% ipython --no-banner

In [1]: import numpy as np

In [2]: from numpy import linalg as LA

In [3]: np.set_printoptions(suppress=True, linewidth=200)

In [4]: rng = np.random.default_rng(599)

In [5]: z = rng.integers(0, 2, 5)

In [6]: F = np.triu((z[:, None] == z) & (rng.random((5, 5)) < 0.8), 1).astype(int)

In [7]: F += F.T

In [8]: F
Out[8]: 
array([[0, 1, 0, 1, 0],
       [1, 0, 1, 1, 0],
       [0, 1, 0, 1, 0],
       [1, 1, 1, 0, 0],
       [0, 0, 0, 0, 0]])

In [9]: [round(float(LA.det(F[:i, :i])), 2) + 0 for i in range(1, 6)]
Out[9]: [0.0, -1.0, 0.0, 0.0, 0.0]

In [10]: np.round(LA.eigvalsh(F).min(), 3)
Out[10]: np.float64(-1.562)

In [11]: M = np.array([[1.0, 3.0, -3.0, 1.0],
    ...:     [0.0, 7.0, -6.0, 2.0],
    ...:     [1.0, 7.0, -7.0, 3.0],
    ...:     [1.0, 4.0, -5.0, 3.0]])

In [12]: U, sig, Vh = LA.svd(M)

In [13]: sig.round(3) + 0
Out[13]: array([16.252,  1.818,  0.76 ,  0.   ])

In [14]: M2 = U[:, :3] @ np.diag(sig[:3]) @ Vh[:3]

In [15]: round(float(LA.norm(M - M2, 2)), 3), round(float(sig[3]), 3)
Out[15]: (0.0, 0.0)

In [16]: M2.round(3) + 0
Out[16]: 
array([[ 1.,  3., -3.,  1.],
       [ 0.,  7., -6.,  2.],
       [ 1.,  7., -7.,  3.],
       [ 1.,  4., -5.,  3.]])

In [17]: LA.matrix_rank(M2)
Out[17]: np.int64(3)

In [18]: LA.lstsq(M[:-1].T, M[-1])[2]
Out[18]: np.int32(3)

In [19]: U, sig, Vh = LA.svd(M)

In [20]: vecs = Vh[:(sig > 1e-8).sum()]

In [21]: vec = M[2] + -3 * M[3] + rng.integers(2) * np.eye(4)[1]

In [22]: vec
Out[22]: array([-2., -4.,  8., -6.])

In [23]: np.round(vecs.T @ vecs, 3)
Out[23]: 
array([[ 0.944, -0.111, -0.167, -0.111],
       [-0.111,  0.778, -0.333, -0.222],
       [-0.167, -0.333,  0.5  , -0.333],
       [-0.111, -0.222, -0.333,  0.778]])

In [24]: round(float(LA.norm(vec - vecs.T @ vecs @ vec)), 3)
Out[24]: 0.471

In [25]: round(float(np.abs(LA.eigvals(F)).max()), 3)
Out[25]: 2.562

In [26]: F @ F
Out[26]: 
array([[2, 1, 2, 1, 0],
       [1, 3, 1, 2, 0],
       [2, 1, 2, 1, 0],
       [1, 2, 1, 3, 0],
       [0, 0, 0, 0, 0]])

In [27]: np.allclose(F @ F.T, F.T @ F)
Out[27]: True

In [28]: np.trace(F)
Out[28]: np.int64(0)

In [29]: np.allclose(F, F.T)
Out[29]: True

In [30]: (F + F.T) / 2
Out[30]: 
array([[0., 1., 0., 1., 0.],
       [1., 0., 1., 1., 0.],
       [0., 1., 0., 1., 0.],
       [1., 1., 1., 0., 0.],
       [0., 0., 0., 0., 0.]])

In [31]: K = np.loadtxt("sample3.csv", delimiter=",")

In [32]: K
Out[32]: 
array([[-1.2,  0.1, -0.7, -0.1, -1.7, -4.5, -0.1,  0.9,  0.2],
       [ 0.1, -0.3, -0.2, -0.6, -1. ,  0.3,  0.8,  0.5,  0.2],
       [-0.2,  0.1,  0.1, -0.7,  2.9,  0.9, -0.3, -1. , -1. ],
       [-0.1, -0.1,  0.4,  1.2,  1.7, -0.6,  0.2, -0.2,  1.3],
       [-1.2,  0.8,  1.8,  0.4, -0.1, -2.4, -0.2, -0.9,  0.2],
       [ 1. , -0.5, -0.3, -1.3,  2.6,  2.4,  1.2,  0.1, -0.6],
       [ 0.5,  0.4, -1.1,  1. ,  0.1,  2.4, -0.9,  0.8, -0.3],
       [-0.3, -2.1,  1.5, -0.3, -1.2,  4.2, -1.5,  0.9,  2.4],
       [ 0.4,  0. ,  0.3, -1.4,  0.8, -0.6, -0.9, -0.5,  0.6],
       [ 0.4, -0.2, -1.1, -0.8,  0.2, -1.2,  0. ,  0.2, -0.1],
       [ 0.3, -0.9,  0.9, -0.1,  1.4,  2.1,  1.4,  0. ,  0.7],
       [ 0.1,  1.4,  0.6, -2.4,  0.5, -4.8, -0.5,  1.4, -1.3],
       [-1.2, -0.7,  0.1, -0.9,  1.3, -0.9,  0. ,  0.8,  0. ],
       [-0.5,  0.8, -0.6,  0.4,  0. , -0.3, -0.2,  0.2, -1.6],
       [ 0.6, -1.5,  1.4, -1.2, -1.5, -0.6, -1. ,  0.9, -0.6],
       [ 1.6,  0.1, -0.2, -1.6, -1.1, -0.6,  0.1, -0.2, -0.8]])

In [33]: hat = K @ LA.solve(K.T @ K, K.T)

In [34]: np.round(hat @ K[:, 5], 3)
Out[34]: array([-4.5,  0.3,  0.9, -0.6, -2.4,  2.4,  2.4,  4.2, -0.6, -1.2,  2.1, -4.8, -0.9, -0.3, -0.6, -0.6])

In [35]: LA.matrix_rank(np.eye(16) - hat)
Out[35]: np.int64(7)

In [36]: def softmax(z):
    ...:     e = np.exp(z - z.max(axis=-1, keepdims=True))
    ...:     return e / e.sum(axis=-1, keepdims=True)
    ...: 

In [37]: np.round(softmax(M[3]), 3) + 0
Out[37]: array([0.035, 0.705, 0.   , 0.259])

In [38]: np.round(softmax(M[3] + 4), 3) + 0
Out[38]: array([0.035, 0.705, 0.   , 0.259])

In [39]: np.round(softmax(M).sum(axis=1), 3)
Out[39]: array([1., 1., 1., 1.])

In [40]: np.round(softmax(10 * M[3]), 3) + 0
Out[40]: array([0., 1., 0., 0.])

In [41]: S = M @ M.T / np.sqrt(4)

In [42]: np.round(softmax(S), 3) + 0
Out[42]: 
array([[0.   , 0.076, 0.924, 0.001],
       [0.   , 0.018, 0.982, 0.   ],
       [0.   , 0.004, 0.996, 0.   ],
       [0.   , 0.011, 0.989, 0.   ]])

In [43]: np.round(softmax(S + np.triu(np.full(S.shape, -np.inf), 1)), 3) + 0
Out[43]: 
array([[1.   , 0.   , 0.   , 0.   ],
       [0.   , 1.   , 0.   , 0.   ],
       [0.   , 0.004, 0.996, 0.   ],
       [0.   , 0.011, 0.989, 0.   ]])

In [44]: f = np.array([6, -5, -8])

In [45]: np.round(np.polyval(f, K[13]), 3)
Out[45]: array([-4.  , -8.16, -2.84, -9.04, -8.  , -5.96, -6.76, -8.76, 15.36])

In [46]: np.round(np.convolve(K[13], f), 3)
Out[46]: array([-3. ,  7.3, -3.6, -1. ,  2.8, -5. ,  0.3,  4.6, -9. ,  6.4, 12.8])

In [47]: cov = K.T @ K

In [48]: np.allclose(cov, cov.T)
Out[48]: True

In [49]: np.round(np.diag(cov), 3)
Out[49]: array([ 9.31, 11.78, 12.33, 18.58, 31.45, 87.3 ,  9.39,  8.15, 15.13])

In [50]: (K @ K.T).shape
Out[50]: (16, 16)

In [51]: LA.matrix_rank(cov)
Out[51]: np.int64(9)

In [52]: U, sig, Vh = LA.svd(K, full_matrices=False)

In [53]: U.shape, sig.shape, Vh.shape
Out[53]: ((16, 9), (9,), (9, 9))

In [54]: np.round(np.cumsum(sig ** 2) / np.sum(sig ** 2), 3)
Out[54]: array([0.485, 0.665, 0.779, 0.873, 0.914, 0.952, 0.976, 0.99 , 1.   ])

In [55]: np.round(U.T @ K @ Vh.T, 3) + 0
Out[55]: 
array([[9.933, 0.   , 0.   , 0.   , 0.   , 0.   , 0.   , 0.   , 0.   ],
       [0.   , 6.047, 0.   , 0.   , 0.   , 0.   , 0.   , 0.   , 0.   ],
       [0.   , 0.   , 4.817, 0.   , 0.   , 0.   , 0.   , 0.   , 0.   ],
       [0.   , 0.   , 0.   , 4.385, 0.   , 0.   , 0.   , 0.   , 0.   ],
       [0.   , 0.   , 0.   , 0.   , 2.872, 0.   , 0.   , 0.   , 0.   ],
       [0.   , 0.   , 0.   , 0.   , 0.   , 2.792, 0.   , 0.   , 0.   ],
       [0.   , 0.   , 0.   , 0.   , 0.   , 0.   , 2.208, 0.   , 0.   ],
       [0.   , 0.   , 0.   , 0.   , 0.   , 0.   , 0.   , 1.69 , 0.   ],
       [0.   , 0.   , 0.   , 0.   , 0.   , 0.   , 0.   , 0.   , 1.406]])

In [56]: np.round(np.sqrt((sig ** 2).sum()), 3), np.round(LA.norm(K), 3)
Out[56]: (np.float64(14.263), np.float64(14.263))

In [57]: np.round(np.abs(Vh[0]), 3)
Out[57]: array([0.096, 0.21 , 0.025, 0.135, 0.139, 0.935, 0.026, 0.057, 0.175])

In [58]: sig.round(3)
Out[58]: array([9.933, 6.047, 4.817, 4.385, 2.872, 2.792, 2.208, 1.69 , 1.406])

In [59]: np.round(U.T @ U, 3) + 0
Out[59]: 
array([[1., 0., 0., 0., 0., 0., 0., 0., 0.],
       [0., 1., 0., 0., 0., 0., 0., 0., 0.],
       [0., 0., 1., 0., 0., 0., 0., 0., 0.],
       [0., 0., 0., 1., 0., 0., 0., 0., 0.],
       [0., 0., 0., 0., 1., 0., 0., 0., 0.],
       [0., 0., 0., 0., 0., 1., 0., 0., 0.],
       [0., 0., 0., 0., 0., 0., 1., 0., 0.],
       [0., 0., 0., 0., 0., 0., 0., 1., 0.],
       [0., 0., 0., 0., 0., 0., 0., 0., 1.]])

In [60]: f = np.array([2, 2, 1, 2, 0, 1, 0, 2, 2, 0, 1, 1])

In [61]: v = np.array([0, -1, 1, -2, 0])

In [62]: data = np.outer(f, v)

In [63]: data
Out[63]: 
array([[ 0, -2,  2, -4,  0],
       [ 0, -2,  2, -4,  0],
       [ 0, -1,  1, -2,  0],
       [ 0, -2,  2, -4,  0],
       [ 0,  0,  0,  0,  0],
       [ 0, -1,  1, -2,  0],
       [ 0,  0,  0,  0,  0],
       [ 0, -2,  2, -4,  0],
       [ 0, -2,  2, -4,  0],
       [ 0,  0,  0,  0,  0],
       [ 0, -1,  1, -2,  0],
       [ 0, -1,  1, -2,  0]])

In [64]: U, sig, Vh = LA.svd(data)

In [65]: vecs = Vh[:(sig > 1e-8).sum()]

In [66]: vec = data[6] + -1 * data[11] + rng.integers(2) * np.eye(5)[1]

In [67]: vec
Out[67]: array([ 0.,  1., -1.,  2.,  0.])

In [68]: np.allclose(vecs.T @ vecs @ vec, vec)
Out[68]: True
